>>> import numpy as np
>>> np.set_printoptions(precision=2, suppress=True, linewidth=100)
>>> def rnd(a):
...     return np.round(a, 2) + 0
... 
>>> M = np.loadtxt("dump.csv", delimiter=",")
>>> M
array([[ 1.,  0.,  0.,  0.,  0.,  0.,  0.,  0.,  0.,  0.,  0.,  0.,  0.,  0.],
       [ 0., -3.,  0.,  0.,  0.,  0.,  0.,  0.,  0.,  0.,  0.,  0.,  0.,  0.],
       [-2., -3.,  1.,  0.,  0.,  0.,  0.,  0.,  0.,  0.,  0.,  0.,  0.,  0.],
       [-2.,  0., -1., -2.,  0.,  0.,  0.,  0.,  0.,  0.,  0.,  0.,  0.,  0.],
       [ 0., -2., -1.,  1., -1.,  0.,  0.,  0.,  0.,  0.,  0.,  0.,  0.,  0.],
       [ 3.,  3., -1.,  3.,  2.,  0.,  0.,  0.,  0.,  0.,  0.,  0.,  0.,  0.],
       [ 0.,  2., -2., -2.,  3.,  0., -2.,  0.,  0.,  0.,  0.,  0.,  0.,  0.],
       [-1.,  1., -2.,  0., -1.,  2., -1.,  1.,  0.,  0.,  0.,  0.,  0.,  0.],
       [ 3.,  0.,  3., -3., -3., -3.,  0.,  1.,  2.,  0.,  0.,  0.,  0.,  0.],
       [ 3.,  1.,  0.,  2., -2., -2., -1., -3.,  1.,  0.,  0.,  0.,  0.,  0.],
       [ 3.,  3., -1., -3., -1., -3.,  0.,  1.,  3., -3., -2.,  0.,  0.,  0.],
       [ 0., -2.,  3., -2.,  2.,  1.,  0.,  0., -1.,  2.,  3.,  0.,  0.,  0.],
       [-2.,  0.,  3., -3.,  0., -2., -1., -2.,  0.,  2.,  2.,  1.,  2.,  0.],
       [-3., -2.,  0., -3.,  1.,  0., -1.,  3.,  2.,  1.,  3., -3., -1.,  1.]])
>>> rnd(np.linalg.det(M))
np.float64(0.0)
>>> np.allclose(M @ M.T, M.T @ M)
False
>>> t3 = np.stack([M, 4 * M, M[::-1]])
>>> (t3 @ M.T).shape
(3, 14, 14)
>>> np.linalg.matrix_rank(t3)
array([13, 13, 13])
>>> np.einsum("bij,cij->bc", t3, t3)
array([[ 392., 1568.,   10.],
       [1568., 6272.,   40.],
       [  10.,   40.,  392.]])
>>> U, sigma, VT = np.linalg.svd(M)
>>> np.argmax(sigma[:-1] / (sigma[1:] + 1e-6)) + 1
np.int64(13)
>>> A2 = U[:, :13] @ np.diag(sigma[:13]) @ VT[:13]
>>> np.linalg.matrix_rank(M, rtol=0.05)
np.int64(11)
>>> rnd(np.linalg.norm(M - A2) / np.linalg.norm(M))
np.float64(0.0)
>>> rnd(np.abs(M - A2).max())
np.float64(0.0)
>>> np.argsort(-np.linalg.norm(M, axis=0).round(6), kind="stable")[:3]
array([3, 0, 1])
>>> [round(float(x), 2) for x in np.linalg.svd(M, compute_uv=False)[:3]]
[11.5, 9.74, 7.85]
>>> rnd(np.linalg.norm(M, 2) / np.linalg.norm(M))
np.float64(0.58)
>>> np.linalg.matrix_rank(M, rtol=0.1)
np.int64(9)
>>> m1 = np.loadtxt("x.csv", delimiter=",")
>>> rnd(m1)
array([[ 0.1 , -0.1 ,  0.06, -0.1 ,  0.13, -0.06,  0.21],
       [-0.1 ,  0.1 , -0.06,  0.1 , -0.13,  0.06, -0.21],
       [ 0.06, -0.06,  0.03, -0.06,  0.08, -0.03,  0.13],
       [-0.1 ,  0.1 , -0.06,  0.1 , -0.13,  0.06, -0.21],
       [ 0.13, -0.13,  0.08, -0.13,  0.19, -0.08,  0.29],
       [-0.06,  0.06, -0.03,  0.06, -0.08,  0.03, -0.13],
       [ 0.21, -0.21,  0.13, -0.21,  0.29, -0.13,  0.46]])
>>> # null space of dimension 6
>>> U, sigma, VT = np.linalg.svd(m1)
>>> vecs = VT[:(sigma > 1e-8).sum()]
>>> rng = np.random.default_rng(5851)
>>> x = m1[6] + -3 * m1[4] + rng.integers(2) * np.eye(7)[0]
>>> rnd(x)
array([ 0.81,  0.19, -0.11,  0.19, -0.27,  0.11, -0.42])
>>> np.linalg.matrix_rank(np.vstack([m1, x]))
np.int64(2)
>>> np.linalg.matrix_rank(m1, rtol=0.1)
np.int64(1)
>>> np.argsort(-np.linalg.norm(m1, axis=0).round(6), kind="stable")[:3]
array([6, 4, 0])
>>> rnd(np.linalg.norm(m1, 2) / np.linalg.norm(m1))
np.float64(1.0)
>>> [round(float(x), 2) for x in np.linalg.svd(m1, compute_uv=False)[:3]]
[1.0, 0.0, 0.0]
>>> rk = np.linalg.matrix_rank(m1)
>>> rk
np.int64(1)
>>> ns = np.linalg.svd(m1)[2][rk:].T
>>> rnd(ns @ ns.T)
array([[ 0.9 ,  0.1 , -0.06,  0.1 , -0.13,  0.06, -0.21],
       [ 0.1 ,  0.9 ,  0.06, -0.1 ,  0.13, -0.06,  0.21],
       [-0.06,  0.06,  0.97,  0.06, -0.08,  0.03, -0.13],
       [ 0.1 , -0.1 ,  0.06,  0.9 ,  0.13, -0.06,  0.21],
       [-0.13,  0.13, -0.08,  0.13,  0.81,  0.08, -0.29],
       [ 0.06, -0.06,  0.03, -0.06,  0.08,  0.97,  0.13],
       [-0.21,  0.21, -0.13,  0.21, -0.29,  0.13,  0.54]])
>>> [int(np.linalg.matrix_rank(np.delete(m1, i, axis=0))) for i in range(7)]
[1, 1, 1, 1, 1, 1, 1]
>>> [int(np.linalg.matrix_rank(m1[:i])) for i in range(1, len(m1) + 1)]
[1, 1, 1, 1, 1, 1, 1]
>>> ns.shape
(7, 6)
>>> [int(np.linalg.matrix_rank(m1[:, :j + 1])) for j in range(7)]
[1, 1, 1, 1, 1, 1, 1]
>>> lab = rng.integers(0, 3, 7)
>>> K = (lab[:, None] == lab) * 4 + np.eye(7)
>>> K
array([[5., 0., 0., 4., 0., 0., 4.],
       [0., 5., 0., 0., 0., 4., 0.],
       [0., 0., 5., 0., 4., 0., 0.],
       [4., 0., 0., 5., 0., 0., 4.],
       [0., 0., 4., 0., 5., 0., 0.],
       [0., 4., 0., 0., 0., 5., 0.],
       [4., 0., 0., 4., 0., 0., 5.]])
>>> # 3 groups of indices that never mix
>>> w, vecs = np.linalg.eigh(K)
>>> rnd(np.abs(vecs[:, -1]))
array([0.58, 0.  , 0.  , 0.58, 0.  , 0.  , 0.58])
>>> np.abs(vecs[:, -1]).round(6).argmax()
np.int64(0)
>>> rnd(vecs.T @ vecs)
array([[1., 0., 0., 0., 0., 0., 0.],
       [0., 1., 0., 0., 0., 0., 0.],
       [0., 0., 1., 0., 0., 0., 0.],
       [0., 0., 0., 1., 0., 0., 0.],
       [0., 0., 0., 0., 1., 0., 0.],
       [0., 0., 0., 0., 0., 1., 0.],
       [0., 0., 0., 0., 0., 0., 1.]])
>>> rnd(w)
array([ 1.,  1.,  1.,  1.,  9.,  9., 13.])
>>> np.unique(w.round(6) + 0, return_counts=True)[1]
array([4, 2, 1])
>>> rnd(np.linalg.eigvalsh(K @ K))
array([  1.,   1.,   1.,   1.,  81.,  81., 169.])
>>> rnd(vecs @ np.diag(w) @ vecs.T)
array([[5., 0., 0., 4., 0., 0., 4.],
       [0., 5., 0., 0., 0., 4., 0.],
       [0., 0., 5., 0., 4., 0., 0.],
       [4., 0., 0., 5., 0., 0., 4.],
       [0., 0., 4., 0., 5., 0., 0.],
       [0., 4., 0., 0., 0., 5., 0.],
       [4., 0., 0., 4., 0., 0., 5.]])
>>> (w > 1e-8).sum(), (w < -1e-8).sum()
(np.int64(7), np.int64(0))
